$ python3 -q
>>> import numpy as np
>>> np.set_printoptions(suppress=True, linewidth=160)
>>> rd = lambda a: np.round(a, 1) + 0
>>> data = np.load("out12.npy")
>>> data
array([[0, 0, 1, 0],
       [1, 0, 0, 0],
       [0, 0, 0, 1],
       [0, 1, 0, 0]])
>>> # orthonormal columns
>>> t3 = np.stack([data, -3 * data, data[::-1]])
>>> t3.sum(axis=0)
array([[ 0,  1, -2,  0],
       [-2,  0,  0,  1],
       [ 1,  0,  0, -2],
       [ 0, -2,  1,  0]])
>>> np.einsum("bij,cij->bc", t3, t3)
array([[  4, -12,   0],
       [-12,  36,   0],
       [  0,   0,   4]])
>>> (t3 @ data.T).shape
(3, 4, 4)
>>> np.linalg.matrix_rank(t3)
array([4, 4, 4])
>>> np.linalg.matrix_rank(t3.reshape(3, -1))
np.int64(2)
>>> rng = np.random.default_rng(5720)
>>> z = rng.permutation(4)
>>> z
array([3, 1, 2, 0])
>>> out = data[z][:, z]
>>> rd(np.linalg.det(out)), rd(np.linalg.det(data[z]))
(np.float64(-1.0), np.float64(1.0))
>>> rd(np.sort(np.abs(np.linalg.eigvals(out))))
array([1., 1., 1., 1.])
>>> print(np.diag(out))
[0 0 0 0]
>>> np.allclose(out, data)
False
>>> data.sum(axis=1)
array([1, 1, 1, 1])
>>> rd(np.sort(np.abs(np.linalg.eigvals(data)))[::-1])
array([1., 1., 1., 1.])
>>> print(data @ np.ones(4))
[1. 1. 1. 1.]
>>> pr = np.eye(4)[0]
>>> for _ in range(6):
...     pr = pr @ data
...     print(pr.round(1))
... 
[0. 0. 1. 0.]
[0. 0. 0. 1.]
[0. 1. 0. 0.]
[1. 0. 0. 0.]
[0. 0. 1. 0.]
[0. 0. 0. 1.]
>>> r0 = np.array([-7, -1, -3, -8])
>>> out = data + np.outer(r0, np.eye(4)[3])
>>> np.linalg.matrix_rank(out - data)
np.int64(1)
>>> out = data + rng.integers(-2, 3, (4, 1)) @ rng.integers(-2, 3, (1, 4))
>>> out
array([[ 0,  2, -1,  2],
       [ 1, -2,  2, -2],
       [ 0,  0,  0,  1],
       [ 0,  3, -2,  2]])
>>> out - data
array([[ 0,  2, -2,  2],
       [ 0, -2,  2, -2],
       [ 0,  0,  0,  0],
       [ 0,  2, -2,  2]])
>>> X = np.load("x.npy")
>>> print(X)
[[ 1.9  0.9  0.2 -0.2  0.1 -2. ]
 [ 2.   0.8  0.2  0.   0.  -1.9]
 [ 0.3  1.6 -1.5  0.5  1.6  0.8]]
>>> Uu, s, Vh = np.linalg.svd(X)
>>> np.argmax(s[:-1] / (s[1:] + 1e-6)) + 1
np.int64(2)
>>> print(rd(s))
[4.1 2.9 0.2]
>>> out = Uu[:, :2] @ np.diag(s[:2]) @ Vh[:2]
>>> print(rd(np.linalg.norm(X - out, 2)), rd(s[2]))
0.2 0.2
>>> np.linalg.matrix_rank(out)
np.int64(2)
>>> print(rd(np.linalg.norm(X - out) / np.linalg.norm(X)))
0.0
>>> E = np.loadtxt("block12.csv", delimiter=",")
>>> E
array([[ 1., -2.,  4.],
       [ 1., -1.,  1.],
       [ 1.,  0.,  0.],
       [ 1.,  1.,  1.],
       [ 1.,  2.,  4.],
       [ 1.,  3.,  9.],
       [ 1.,  4., 16.],
       [ 1.,  5., 25.]])
>>> out = np.array([[2, 1, 0], [3, 2, 2], [3, 0, 2]])
>>> print(np.linalg.matrix_rank(E @ out))
3
>>> print(np.vstack([E, out.T]).shape)
(11, 3)
>>> np.einsum("ik,kj->ij", E, out)
array([[ 8., -3.,  4.],
       [ 2., -1.,  0.],
       [ 2.,  1.,  0.],
       [ 8.,  3.,  4.],
       [20.,  5., 12.],
       [38.,  7., 24.],
       [62.,  9., 40.],
       [92., 11., 60.]])
>>> np.einsum("ij,ij->i", E, E)
array([ 21.,   3.,   1.,   3.,  21.,  91., 273., 651.])
>>> out.T @ E.T
array([[ 8.,  2.,  2.,  8., 20., 38., 62., 92.],
       [-3., -1.,  1.,  3.,  5.,  7.,  9., 11.],
       [ 4.,  0.,  0.,  4., 12., 24., 40., 60.]])
>>> np.einsum("ij->j", E)
array([ 8., 12., 60.])
>>> np.linalg.matrix_rank(np.vstack([E, out.T]))
np.int64(3)
>>> r0 = np.array([4, 2, 5])
>>> np.cross(E[2, :3], E[4, :3])
array([ 0., -4.,  2.])
>>> np.convolve(E[2], r0)
array([4., 2., 5., 0., 0.])
>>> J = np.load("a.npy")
>>> J
array([[ 3,  3,  1,  1],
       [ 6,  4,  4,  1],
       [ 6,  4,  6,  2],
       [ 8,  4,  9,  2],
       [10,  6, 10,  4],
       [12,  8, 13,  5],
       [12,  8, 15,  5],
       [12, 11, 16,  7],
       [14, 14, 19,  7],
       [15, 15, 20,  9],
       [18, 18, 20, 12],
       [20, 18, 21, 15],
       [21, 20, 24, 16],
       [22, 21, 26, 17]])
>>> J @ J
Traceback (most recent call last):
  File "<python-input-55>", line 1, in <module>
    J @ J
    ~~^~~
ValueError: matmul: Input operand 1 has a mismatch in its core dimension 0, with gufunc signature (n?,k),(k,m?)->(n?,m?) (size 14 is different from 4)
>>> G = J.T @ J
>>> rd(np.linalg.eigvalsh(G)[::-1])
array([9805.6,   69.8,   19.1,   11.5])
>>> np.linalg.matrix_rank(G)
np.int64(4)
>>> x = np.array([0, 2, 0, 1])
>>> print((J * x).sum(axis=1))
[ 7  9 10 10 16 21 21 29 35 39 48 51 56 59]
>>> basis = J[[5, 12]].astype(float)
>>> for _ in range(6):
...     z = np.linalg.norm(J[:, None] - basis, axis=-1).argmin(axis=1)
...     basis = np.array([J[z == j].mean(axis=0) for j in range(2)])
... 
>>> print(z)
[0 0 0 0 0 0 0 0 1 1 1 1 1 1]
>>> np.bincount(z)
array([8, 6])
>>> rd(basis[1] - basis[0])
array([ 9.7, 11.7, 12.4,  9.3])
>>> cen = (J - J.mean(axis=0)) / J.std(axis=0)
>>> np.argwhere(np.abs(cen) > 2)
array([], shape=(0, 2), dtype=int64)
>>> beta = np.linalg.lstsq(np.delete(cen, 1, axis=1), cen[:, 1])[0]
>>> rd(beta)
array([-0.4,  0.5,  0.8])
>>> cen = J - J.mean(axis=1)
Traceback (most recent call last):
  File "<python-input-70>", line 1, in <module>
    cen = J - J.mean(axis=1)
          ~~^~~~~~~~~~~~~~~~
ValueError: operands could not be broadcast together with shapes (14,4) (14,) 
>>> cen = J - J.mean(axis=0)
>>> Uu, s, Vh = np.linalg.svd(cen, full_matrices=False)
>>> print(rd(s ** 2 / (s ** 2).sum()))
[1. 0. 0. 0.]
>>> rd(cen.mean(axis=0))
array([0., 0., 0., 0.])
>>> r0 = np.array([0, 0, 0, 0, 2, 3, 2, 2]) + 0.5
>>> feats = np.outer(r0, r0) / (r0 @ r0)
>>> rd(feats)
array([[0. , 0. , 0. , 0. , 0. , 0.1, 0. , 0. ],
       [0. , 0. , 0. , 0. , 0. , 0.1, 0. , 0. ],
       [0. , 0. , 0. , 0. , 0. , 0.1, 0. , 0. ],
       [0. , 0. , 0. , 0. , 0. , 0.1, 0. , 0. ],
       [0. , 0. , 0. , 0. , 0.2, 0.3, 0.2, 0.2],
       [0.1, 0.1, 0.1, 0.1, 0.3, 0.4, 0.3, 0.3],
       [0. , 0. , 0. , 0. , 0.2, 0.3, 0.2, 0.2],
       [0. , 0. , 0. , 0. , 0.2, 0.3, 0.2, 0.2]])
>>> evals, vecs = np.linalg.eigh(feats)
>>> x = np.array([-2, -3, -2, 3, -1, 0, 1, 3])
>>> rd(np.linalg.eigvalsh(feats[1:, 1:]))
array([0., 0., 0., 0., 0., 0., 1.])
>>> rd(vecs * np.abs(evals) @ vecs.T)
array([[0. , 0. , 0. , 0. , 0. , 0.1, 0. , 0. ],
       [0. , 0. , 0. , 0. , 0. , 0.1, 0. , 0. ],
       [0. , 0. , 0. , 0. , 0. , 0.1, 0. , 0. ],
       [0. , 0. , 0. , 0. , 0. , 0.1, 0. , 0. ],
       [0. , 0. , 0. , 0. , 0.2, 0.3, 0.2, 0.2],
       [0.1, 0.1, 0.1, 0.1, 0.3, 0.4, 0.3, 0.3],
       [0. , 0. , 0. , 0. , 0.2, 0.3, 0.2, 0.2],
       [0. , 0. , 0. , 0. , 0.2, 0.3, 0.2, 0.2]])
>>> rd(x @ feats @ x)
np.float64(0.9)
>>> F = np.load("mat.npy")
>>> F
array([[ 0,  0,  0],
       [ 0,  0,  0],
       [ 0,  0,  0],
       [ 0,  0,  0],
       [ 0,  0, -3],
       [ 0,  0,  3],
       [ 0,  0,  0],
       [ 0,  3,  0]])
>>> rd(np.linalg.norm(F, 2) / np.linalg.norm(F))
np.float64(0.8)
>>> np.linalg.matrix_rank(F, rtol=0.1)
np.int64(2)
>>> np.argsort(-np.linalg.norm(F, axis=0).round(6), kind="stable")[:3]
array([2, 1, 0])
>>> np.linalg.cond(F) > 100
np.True_
>>> np.abs(np.diag(np.linalg.qr(F)[1])) > 1e-9
array([False,  True,  True])
>>> np.allclose(F[:-1].T @ np.linalg.lstsq(F[:-1].T, F[-1])[0], F[-1])
False
>>> print(np.unique(F.round(6), axis=0).shape)
(4, 3)
>>> Uu, s, Vh = np.linalg.svd(F)
>>> vecs = Vh[:(s > 1e-8).sum()]
>>> x = F[4] + -2 * F[5] + rng.integers(2) * np.eye(3)[2]
>>> x
array([ 0.,  0., -9.])
>>> print(np.diag(vecs.T @ vecs))
[0. 1. 1.]
>>> m1 = np.load("layer1.npy")
>>> m1
array([[0, 2, 5, 6, 0, 0, 0],
       [0, 6, 0, 0, 1, 6, 8],
       [8, 0, 4, 0, 0, 0, 0],
       [0, 0, 2, 0, 0, 0, 0]])
>>> x = np.array([3, 1, 1, 2, 2, 2, 2])
>>> m1 @ x
array([19, 36, 28,  2])
>>> m1 @ np.ones(7)
array([13., 21., 12.,  2.])
>>> np.sign((m1 @ x).round(6))
array([1, 1, 1, 1])
>>> m1 @ np.eye(7)[6]
array([0., 8., 0., 0.])
>>> np.linalg.norm(m1 @ x) <= np.linalg.norm(m1, 2) * np.linalg.norm(x) + 1e-9
np.True_
>>> x @ m1
Traceback (most recent call last):
  File "<python-input-105>", line 1, in <module>
    x @ m1
    ~~^~~~
ValueError: matmul: Input operand 1 has a mismatch in its core dimension 0, with gufunc signature (n?,k),(k,m?)->(n?,m?) (size 4 is different from 7)
>>> m1 @ (2 * x)
array([38, 72, 56,  4])
>>> np.einsum("ij,j->i", m1, x)
array([19, 36, 28,  2])
